$ python3 -q
>>> import numpy as np
>>> from numpy import linalg as LA
>>> np.set_printoptions(precision=2, suppress=True, linewidth=100, floatmode="fixed")
>>> tidy = lambda a: np.round(a, 2) + 0
>>> out = np.array([[-2, 1, -2, -3, 3, 1, 2],
...     [3, -3, 0, 2, -3, 1, -3],
...     [0, 2, 2, -3, 0, -3, -3],
...     [3, 2, 0, -2, 1, -2, 3],
...     [3, 3, 3, 1, 0, 3, -2],
...     [0, -3, 0, -1, -3, -3, -1],
...     [-2, -2, -2, -2, 3, -1, 1]])
>>> data = out - out.T
>>> data
array([[ 0, -2, -2, -6,  0,  1,  4],
       [ 2,  0, -2,  0, -6,  4, -1],
       [ 2,  2,  0, -3, -3, -3, -1],
       [ 6,  0,  3,  0,  0, -1,  5],
       [ 0,  6,  3,  0,  0,  6, -5],
       [-1, -4,  3,  1, -6,  0,  0],
       [-4,  1,  1, -5,  5,  0,  0]])
>>> tidy(np.trace(LA.pinv(data) @ data))
np.float64(6.0)
>>> np.unique(data.round(6), axis=0).shape
(7, 7)
>>> LA.lstsq(data[:-1].T, data[-1])[2]
np.int32(6)
>>> np.allclose(data[:-1].T @ LA.lstsq(data[:-1].T, data[-1])[0], data[-1])
True
>>> np.abs(np.diag(LA.qr(data)[1])) > 1e-9
array([ True,  True,  True,  True,  True,  True, False])
>>> W = np.array([[-4, -8, -8, 9, -7, -4],
...     [-3, 1, 2, 1, -4, -5],
...     [-3, -4, 8, 7, 6, -4],
...     [-6, 8, 1, 2, 4, 2],
...     [-7, 8, -3, -2, 8, 4],
...     [7, 4, -7, -5, 9, 8],
...     [4, 1, -9, -5, -7, -7]])
>>> beta = np.array([6, 9, 9, 3, 1, 2])
>>> H = np.maximum(data @ W + beta, 0)
>>> LA.matrix_rank(H)
np.int64(6)
>>> H
array([[77,  0,  0,  0,  0,  0],
       [70,  0,  0,  4,  0, 17],
       [ 6,  0, 33, 43,  0,  0],
       [ 0,  0,  0, 58,  0,  0],
       [ 1, 22, 48, 25, 84, 43],
       [49,  0, 52, 25,  0,  0],
       [11, 38, 31,  0, 51, 19]])
>>> (H > 0).astype(int)
array([[1, 0, 0, 0, 0, 0],
       [1, 0, 0, 1, 0, 1],
       [1, 0, 1, 1, 0, 0],
       [0, 0, 0, 1, 0, 0],
       [1, 1, 1, 1, 1, 1],
       [1, 0, 1, 1, 0, 0],
       [1, 1, 1, 0, 1, 1]])
>>> tidy((H > 0).mean(axis=0))
array([0.86, 0.29, 0.57, 0.71, 0.29, 0.43])
>>> Z = np.array([[3, -1], [-3, -1], [-2, 1], [-3, 2], [2, 3], [-1, -3]])
>>> W @ Z
array([[ -9,  13],
       [-22,   9],
       [-18,  59],
       [-44,   9],
       [-21,   4],
       [ 48, -25],
       [ 35, -24]])
>>> (H @ Z).round(6).argmax(axis=1)
array([0, 0, 1, 1, 1, 1, 1])
>>> H @ Z
array([[ 231,  -77],
       [ 181, -113],
       [-177,  113],
       [-174,  116],
       [-109,  198],
       [ -32,   53],
       [ -60,   78]])
>>> m1 = np.array([[0, 3, 7, 3, 3, 4, 9, 0],
...     [2, 7, 4, 4, 3, 3, 8, 8],
...     [7, 0, 9, 3, 3, 3, 1, 0],
...     [4, 8, 8, 3, 4, 3, 7, 0],
...     [2, 2, 2, 4, 3, 9, 7, 0],
...     [1, 2, 9, 9, 0, 6, 2, 9],
...     [9, 0, 6, 4, 8, 0, 2, 9],
...     [6, 8, 8, 3, 0, 3, 7, 9]])
>>> m1[6] = m1[4]
>>> m1
array([[0, 3, 7, 3, 3, 4, 9, 0],
       [2, 7, 4, 4, 3, 3, 8, 8],
       [7, 0, 9, 3, 3, 3, 1, 0],
       [4, 8, 8, 3, 4, 3, 7, 0],
       [2, 2, 2, 4, 3, 9, 7, 0],
       [1, 2, 9, 9, 0, 6, 2, 9],
       [2, 2, 2, 4, 3, 9, 7, 0],
       [6, 8, 8, 3, 0, 3, 7, 9]])
>>> LA.cond(m1) > 100
np.True_
>>> [round(float(x), 2) for x in LA.svd(m1, compute_uv=False)[:3]]
[35.9, 13.27, 10.4]
